$ ipython --no-banner

In [1]: import numpy as np

In [2]: from numpy import linalg as LA

In [3]: np.set_printoptions(precision=3, suppress=True, linewidth=120, legacy="1.25")

In [4]: W0 = np.cumsum(np.array([[4, 3, 1],
   ...:     [0, 0, 5],
   ...:     [4, 1, 0],
   ...:     [4, 0, 2],
   ...:     [2, 4, 3],
   ...:     [0, 0, 5],
   ...:     [4, 0, 2],
   ...:     [5, 1, 4],
   ...:     [5, 4, 5],
   ...:     [2, 5, 4],
   ...:     [0, 1, 1],
   ...:     [5, 5, 5],
   ...:     [1, 4, 4],
   ...:     [3, 2, 5]]), axis=0)

In [5]: W0
Out[5]: 
array([[ 4,  3,  1],
       [ 4,  3,  6],
       [ 8,  4,  6],
       [12,  4,  8],
       [14,  8, 11],
       [14,  8, 16],
       [18,  8, 18],
       [23,  9, 22],
       [28, 13, 27],
       [30, 18, 31],
       [30, 19, 32],
       [35, 24, 37],
       [36, 28, 41],
       [39, 30, 46]])

In [6]: labels = W0[:, 2] > np.median(W0[:, 2])

In [7]: u = W0[labels].mean(axis=0) - W0[~labels].mean(axis=0)

In [8]: u
Out[8]: array([21.   , 14.714, 24.286])

In [9]: Ac = W0 - W0.mean(axis=0)

In [10]: vecs = LA.svd(Ac)[2][:1]

In [11]: B = Ac - Ac @ vecs.T @ vecs

In [12]: B.std(axis=0)
Out[12]: array([1.494, 1.913, 0.843])

In [13]: np.diag(vecs.T @ vecs)
Out[13]: array([0.331, 0.195, 0.475])

In [14]: X = np.loadtxt("sample6.csv", delimiter=",")

In [15]: X
Out[15]: 
array([[ 20.,  -8.,  20.,  15.,  -6.,  15.],
       [ -8.,  -8.,  12.,  -6.,  -6.,   9.],
       [  8.,  20.,  -8.,   6.,  15.,  -6.],
       [ 45., -18.,  45.,   0.,   0.,   0.],
       [-18., -18.,  27.,   0.,   0.,   0.],
       [ 18.,  45., -18.,   0.,   0.,   0.]])

In [16]: B = np.c_[W0[:, :1] @ np.array([[-4]]), np.array([0, 8, 6, 2, 6, 1, 2, 7, 6, 3, 1, 9, 8, 0])]

In [17]: B
Out[17]: 
array([[ -16,    0],
       [ -16,    8],
       [ -32,    6],
       [ -48,    2],
       [ -56,    6],
       [ -56,    1],
       [ -72,    2],
       [ -92,    7],
       [-112,    6],
       [-120,    3],
       [-120,    1],
       [-140,    9],
       [-144,    8],
       [-156,    0]])

In [18]: LA.norm(LA.qr(W0)[0].T @ B, axis=0) ** 2 / ((B ** 2).sum(axis=0) + 1e-12)
Out[18]: array([1.   , 0.587])

In [19]: np.round(LA.norm(B - W0 @ LA.lstsq(W0, B)[0], axis=0), 3) + 0
Out[19]: array([ 0.   , 12.605])

In [20]: B = np.array([[8, 1, 8], [4, 0, 2], [1, 2, 4], [8, 2, 9], [7, 4, 8], [1, 8, 4]])

In [21]: B @ X
---------------------------------------------------------------------------
ValueError                                Traceback (most recent call last)
Cell In[21], line 1
----> 1 B @ X

ValueError: matmul: Input operand 1 has a mismatch in its core dimension 0, with gufunc signature (n?,k),(k,m?)->(n?,m?) (size 6 is different from 3)

In [22]: np.einsum("ij->j", X)
Out[22]: array([65., 13., 78., 15.,  3., 18.])

In [23]: np.einsum("ik,kj->ji", X, B)
Out[23]: 
array([[ 241., -165.,  283.,  333., -189.,  306.],
       [ 186.,   52.,   16.,  135.,   36.,  -18.],
       [ 371.,  -98.,  222.,  504.,  -72.,  162.]])

In [24]: np.vstack([X, B.T]).shape
Out[24]: (9, 6)

In [25]: np.einsum("ik,kj->ij", X, B)
Out[25]: 
array([[ 241.,  186.,  371.],
       [-165.,   52.,  -98.],
       [ 283.,   16.,  222.],
       [ 333.,  135.,  504.],
       [-189.,   36.,  -72.],
       [ 306.,  -18.,  162.]])

In [26]: LA.matrix_rank(np.vstack([X, B.T]))
Out[26]: 6

In [27]: X @ B
Out[27]: 
array([[ 241.,  186.,  371.],
       [-165.,   52.,  -98.],
       [ 283.,   16.,  222.],
       [ 333.,  135.,  504.],
       [-189.,   36.,  -72.],
       [ 306.,  -18.,  162.]])

In [28]: B.T @ X.T
Out[28]: 
array([[ 241., -165.,  283.,  333., -189.,  306.],
       [ 186.,   52.,   16.,  135.,   36.,  -18.],
       [ 371.,  -98.,  222.,  504.,  -72.,  162.]])

In [29]: LA.matrix_rank(X @ B)
Out[29]: 3

In [30]: u = np.array([9, 6, 9, -5, 3, -1])

In [31]: B = X + np.outer(u, np.eye(6)[1])

In [32]: B
Out[32]: 
array([[ 20.,   1.,  20.,  15.,  -6.,  15.],
       [ -8.,  -2.,  12.,  -6.,  -6.,   9.],
       [  8.,  29.,  -8.,   6.,  15.,  -6.],
       [ 45., -23.,  45.,   0.,   0.,   0.],
       [-18., -15.,  27.,   0.,   0.,   0.],
       [ 18.,  44., -18.,   0.,   0.,   0.]])

In [33]: LA.matrix_rank(LA.inv(B) - LA.inv(X), tol=1e-8)
Out[33]: 1

In [34]: rng = np.random.default_rng(870383)

In [35]: labels = rng.permutation(6)

In [36]: B = X[:, labels] * rng.choice([-1, 1], 6)

In [37]: B
Out[37]: 
array([[  6.,  20., -20., -15.,  15.,  -8.],
       [  6.,  12.,   8.,  -9.,  -6.,  -8.],
       [-15.,  -8.,  -8.,   6.,   6.,  20.],
       [ -0.,  45., -45.,  -0.,   0., -18.],
       [ -0.,  27.,  18.,  -0.,   0., -18.],
       [ -0., -18., -18.,  -0.,   0.,  45.]])

In [38]: left, _, Vt = LA.svd(X.T @ B)

In [39]: labels
Out[39]: array([4, 2, 0, 5, 3, 1])

In [40]: np.round(left @ Vt, 3) + 0
Out[40]: 
array([[ 0.,  0., -1.,  0.,  0.,  0.],
       [ 0.,  0.,  0.,  0.,  0.,  1.],
       [ 0.,  1.,  0.,  0.,  0.,  0.],
       [ 0.,  0.,  0.,  0.,  1.,  0.],
       [-1.,  0.,  0.,  0.,  0.,  0.],
       [ 0.,  0.,  0., -1.,  0.,  0.]])

In [41]: K = np.load("test7.npy")

In [42]: K
Out[42]: 
array([[ 0.629,  0.273, -0.744],
       [-0.963, -0.753,  0.993],
       [ 0.3  , -0.653,  0.493],
       [-0.629, -0.273,  0.744],
       [-0.438, -0.327,  0.653],
       [ 0.965,  0.89 , -0.997],
       [ 0.139,  0.592, -0.686],
       [-0.207, -0.217,  0.397],
       [-0.264, -0.629,  0.77 ],
       [-0.523,  0.04 ,  0.446],
       [-0.438, -0.327,  0.653],
       [-0.397, -0.845,  0.933],
       [-0.611, -0.02 ,  0.578],
       [-0.864, -0.397,  0.925],
       [-0.336, -0.716,  0.851],
       [ 0.31 , -0.744,  0.617],
       [-0.388, -0.551,  0.77 ],
       [-0.04 , -0.08 ,  0.119],
       [-0.629,  0.478,  0.119],
       [-0.757, -0.523,  0.905],
       [ 0.808,  0.565, -0.933],
       [-0.834, -0.664,  0.958],
       [-0.139,  0.119,  0.   ],
       [-0.537, -0.834,  0.947]])

In [43]: Z = K[[16, 5]].astype(float)

In [44]: for _ in range(4):
    ...:     labels = LA.norm(K[:, None] - Z, axis=-1).argmin(axis=1)
    ...:     Z = np.array([K[labels == j].mean(axis=0) for j in range(2)])
    ...: 

In [45]: labels
Out[45]: array([1, 0, 0, 0, 0, 1, 1, 0, 0, 0, 0, 0, 0, 0, 0, 0, 0, 0, 0, 0, 1, 0, 0, 0])

In [46]: Z
Out[46]: 
array([[-0.419, -0.396,  0.644],
       [ 0.635,  0.58 , -0.84 ]])

In [47]: np.abs(Z[1] - Z[0]).argmax()
Out[47]: 2

In [48]: np.bincount(labels)
Out[48]: array([20,  4])

In [49]: Z[1] - Z[0]
Out[49]: array([ 1.054,  0.976, -1.484])

In [50]: Ac = (K - K.mean(axis=0)) / K.std(axis=0)

In [51]: Ac.std(axis=0)
Out[51]: array([1., 1., 1.])

In [52]: np.argwhere(np.abs(Ac) > 2)
Out[52]: 
array([[ 5,  0],
       [ 5,  1],
       [ 5,  2],
       [20,  0],
       [20,  2]])

In [53]: beta = LA.lstsq(np.delete(Ac, 2, axis=1), Ac[:, 2])[0]

In [54]: np.round(1 - np.var(Ac[:, 2] - np.delete(Ac, 2, axis=1) @ beta), 3)
Out[54]: 0.966

In [55]: np.abs(beta).argmax()
Out[55]: 1

In [56]: hat = K @ LA.solve(K.T @ K, K.T)

In [57]: np.round(np.trace(hat), 3)
Out[57]: 3.0

In [58]: np.round(LA.eigvalsh(hat), 3) + 0
Out[58]: array([0., 0., 0., 0., 0., 0., 0., 0., 0., 0., 0., 0., 0., 0., 0., 0., 0., 0., 0., 0., 0., 1., 1., 1.])

In [59]: hat @ K[:, 0]
Out[59]: 
array([ 0.629, -0.963,  0.3  , -0.629, -0.438,  0.965,  0.139, -0.207, -0.264, -0.523, -0.438, -0.397, -0.611, -0.864,
       -0.336,  0.31 , -0.388, -0.04 , -0.629, -0.757,  0.808, -0.834, -0.139, -0.537])

In [60]: LA.matrix_rank(np.eye(24) - hat)
Out[60]: 21

In [61]: theta = np.radians(90)

In [62]: Rm = np.eye(3)

In [63]: Rm[2, 2] = Rm[1, 1] = np.cos(theta)

In [64]: Rm[2, 1], Rm[1, 2] = -np.sin(theta), np.sin(theta)

In [65]: Rm.round(3) + 0
Out[65]: 
array([[ 1.,  0.,  0.],
       [ 0.,  0.,  1.],
       [ 0., -1.,  0.]])

In [66]: B = K @ Rm.T

In [67]: np.round(LA.det(Rm), 3), np.trace(Rm)
Out[67]: (1.0, 1.0)

In [68]: np.allclose(K @ K.T, B @ B.T)
Out[68]: True

In [69]: np.abs(B - K).max(axis=0)
Out[69]: array([0.   , 1.887, 0.597])

In [70]: B = np.c_[K[:, :2] @ np.array([[5, 2], [3, 4]]), np.array([0, 1, 2, 2, 0, 2, 2, 1, 3, 1, 0, 2, 3, 0, 0, 3, 3, 1, 1, 0, 0, 0, 0, 0])]

In [71]: B
Out[71]: 
array([[ 3.964,  2.35 ,  0.   ],
       [-7.074, -4.938,  1.   ],
       [-0.459, -2.012,  2.   ],
       [-3.964, -2.35 ,  2.   ],
       [-3.171, -2.184,  0.   ],
       [ 7.495,  5.49 ,  2.   ],
       [ 2.471,  2.646,  2.   ],
       [-1.686, -1.282,  1.   ],
       [-3.207, -3.044,  3.   ],
       [-2.495, -0.886,  1.   ],
       [-3.171, -2.184,  0.   ],
       [-4.52 , -4.174,  2.   ],
       [-3.115, -1.302,  3.   ],
       [-5.511, -3.316,  0.   ],
       [-3.828, -3.536,  0.   ],
       [-0.682, -2.356,  3.   ],
       [-3.593, -2.98 ,  3.   ],
       [-0.44 , -0.4  ,  1.   ],
       [-1.711,  0.654,  1.   ],
       [-5.354, -3.606,  0.   ],
       [ 5.735,  3.876,  0.   ],
       [-6.162, -4.324,  0.   ],
       [-0.338,  0.198,  0.   ],
       [-5.187, -4.41 ,  0.   ]])

In [72]: np.round(LA.norm(B - K @ LA.lstsq(K, B)[0], axis=0), 3) + 0
Out[72]: array([0.   , 0.   , 5.907])

In [73]: LA.matrix_rank(B)
Out[73]: 3

In [74]: np.round(LA.lstsq(K, B[:, 0])[0], 3) + 0
Out[74]: array([5., 3., 0.])

In [75]: M = np.loadtxt("x.csv", delimiter=",")

In [76]: M
Out[76]: 
array([[-1.98, -3.  , -1.  ,  0.  ],
       [ 3.  , -3.98, -4.  , -1.  ],
       [ 1.  ,  5.  , -2.98, -5.  ],
       [-2.  , -3.  , -1.  ,  0.02]])

In [77]: B = LA.invert(M)
---------------------------------------------------------------------------
AttributeError                            Traceback (most recent call last)
Cell In[77], line 1
----> 1 B = LA.invert(M)

AttributeError: module 'numpy.linalg' has no attribute 'invert'

In [78]: B = LA.inv(M)

In [79]: round(float(LA.det(M) * LA.det(B)), 3)
Out[79]: 1.0

In [80]: np.allclose(B, M.T)
Out[80]: False

In [81]: np.round(M @ B, 3) + 0
Out[81]: 
array([[1., 0., 0., 0.],
       [0., 1., 0., 0.],
       [0., 0., 1., 0.],
       [0., 0., 0., 1.]])

In [82]: round(float(LA.slogdet(M)[0]), 3)
Out[82]: -1.0

In [83]: vec = np.array([2, 1, 1, 2])

In [84]: M @ np.eye(4)[3]
Out[84]: array([ 0.  , -1.  , -5.  ,  0.02])

In [85]: M @ vec
Out[85]: array([-7.96, -3.98, -5.98, -7.96])

In [86]: M @ np.ones(4)
Out[86]: array([-5.98, -5.98, -1.98, -5.98])

In [87]: np.einsum("ij,j->i", M, vec)
Out[87]: array([-7.96, -3.98, -5.98, -7.96])

In [88]: M @ (2 * vec)
Out[88]: array([-15.92,  -7.96, -11.96, -15.92])

In [89]: LA.eigvals(M)
Out[89]: array([-2.246+4.756j, -2.246-4.756j,  0.02 +0.j   , -4.448+0.j   ])

In [90]: round(float(LA.eigvals(M).sum().real), 3)
Out[90]: -8.92

In [91]: round(float(np.einsum("ij,ji->", M, M)), 3)
Out[91]: -15.358

In [92]: np.round(LA.det(M[::-1]), 3)
Out[92]: -2.461

In [93]: round(LA.det(2 * M), 3), np.round(LA.det(M), 3)
Out[93]: (-39.374, -2.461)

In [94]: G = M.T @ M

In [95]: np.diag(G)
Out[95]: array([17.92, 58.84, 26.88, 26.  ])

In [96]: np.round(LA.eigvalsh(G)[::-1], 3) + 0
Out[96]: array([70.832, 46.093, 12.717,  0.   ])

In [97]: G
Out[97]: 
array([[ 17.92,   5.  , -11.  ,  -8.04],
       [  5.  ,  58.84,   7.02, -21.08],
       [-11.  ,   7.02,  26.88,  18.88],
       [ -8.04, -21.08,  18.88,  26.  ]])

In [98]: B = np.array([[0, 1], [1, 1]])

In [99]: Z = np.kron(B, M)

In [100]: Z
Out[100]: 
array([[-0.  , -0.  , -0.  ,  0.  , -1.98, -3.  , -1.  ,  0.  ],
       [ 0.  , -0.  , -0.  , -0.  ,  3.  , -3.98, -4.  , -1.  ],
       [ 0.  ,  0.  , -0.  , -0.  ,  1.  ,  5.  , -2.98, -5.  ],
       [-0.  , -0.  , -0.  ,  0.  , -2.  , -3.  , -1.  ,  0.02],
       [-1.98, -3.  , -1.  ,  0.  , -1.98, -3.  , -1.  ,  0.  ],
       [ 3.  , -3.98, -4.  , -1.  ,  3.  , -3.98, -4.  , -1.  ],
       [ 1.  ,  5.  , -2.98, -5.  ,  1.  ,  5.  , -2.98, -5.  ],
       [-2.  , -3.  , -1.  ,  0.02, -2.  , -3.  , -1.  ,  0.02]])

In [101]: LA.matrix_rank(Z)
Out[101]: 8

In [102]: np.round(LA.norm(Z, 2), 3), round(LA.norm(B, 2) * LA.norm(M, 2), 3)
Out[102]: (13.618, 13.618)

In [103]: J = np.load("arr.npy")

In [104]: J
Out[104]: 
array([[ 0,  5, -3,  0,  0],
       [ 5,  6,  2,  0,  2],
       [-3,  2, -2,  1,  1],
       [ 0,  0,  1,  6, -3],
       [ 0,  2,  1, -3,  2]])

In [105]: [round(float(LA.det(J[:i, :i])), 2) + 0 for i in range(1, 6)]
Out[105]: [0.0, -25.0, -64.0, -359.0, 914.0]

In [106]: np.round(LA.eigvalsh(J).min(), 3)
Out[106]: -6.075

In [107]: hat = np.triu(np.array([[6, -7, 3, -1, 1],
     ...:     [9, 7, -9, -7, 3],
     ...:     [-8, 4, 8, -5, 0],
     ...:     [-9, 7, 4, 6, 9],
     ...:     [-6, -7, 0, -8, 0]]), 1) + np.eye(5)

In [108]: B = hat @ J @ LA.inv(hat)

In [109]: hat @ J - J @ hat
Out[109]: 
array([[-44., -34.,  25.,  14., -21.],
       [ 27.,  23.,  53.,  -3.,  -5.],
       [  0., -21.,  22., -29.,   3.],
       [  0.,  18.,   9., -22., -36.],
       [  0.,   0.,  18.,  19.,  21.]])

In [110]: B
Out[110]: 
array([[   -44.,   -337.,  -2924., -17029., 154310.],
       [    32.,    218.,   1882.,  10908., -98838.],
       [    -3.,    -19.,   -169.,  -1010.,   9166.],
       [     0.,     18.,    172.,    965.,  -8724.],
       [     0.,      2.,     19.,    106.,   -958.]])

In [111]: q, vecs = LA.qr(J[:, :1])[0], LA.qr(J[:, 1:])[0]

In [112]: sigma = LA.svd(q.T @ vecs, compute_uv=False)

In [113]: np.degrees(np.arccos(sigma.clip(0, 1)))
Out[113]: array([24.682])

In [114]: (sigma > 0.9).sum()
Out[114]: 1

In [115]: np.round(LA.norm(q @ q.T - vecs @ vecs.T, 2), 3)
Out[115]: 1.0

In [116]: sigma
Out[116]: array([0.909])

In [117]: B = np.array([[-4, 0, 1], [1, 3, -3], [-4, -5, 0], [-4, 5, 5], [4, 4, 2]])

In [118]: B.T @ J.T
Out[118]: 
array([[ 17, -14,  22, -40,  18],
       [ 30,  16,  25,  13,  -6],
       [-15,  -9,  -2,  24, -17]])

In [119]: np.einsum("ik,kj->ji", J, B)
Out[119]: 
array([[ 17, -14,  22, -40,  18],
       [ 30,  16,  25,  13,  -6],
       [-15,  -9,  -2,  24, -17]])

In [120]: LA.matrix_rank(np.vstack([J, B.T]))
Out[120]: 5

In [121]: np.vstack([J, B.T]).shape
Out[121]: (8, 5)

In [122]: B = J / LA.norm(J, axis=1, keepdims=True)

In [123]: G = B @ B.T

In [124]: G[1]
Out[124]: array([ 0.496,  1.   , -0.138, -0.071,  0.511])

In [125]: LA.norm(B, axis=1)
Out[125]: array([1., 1., 1., 1., 1.])
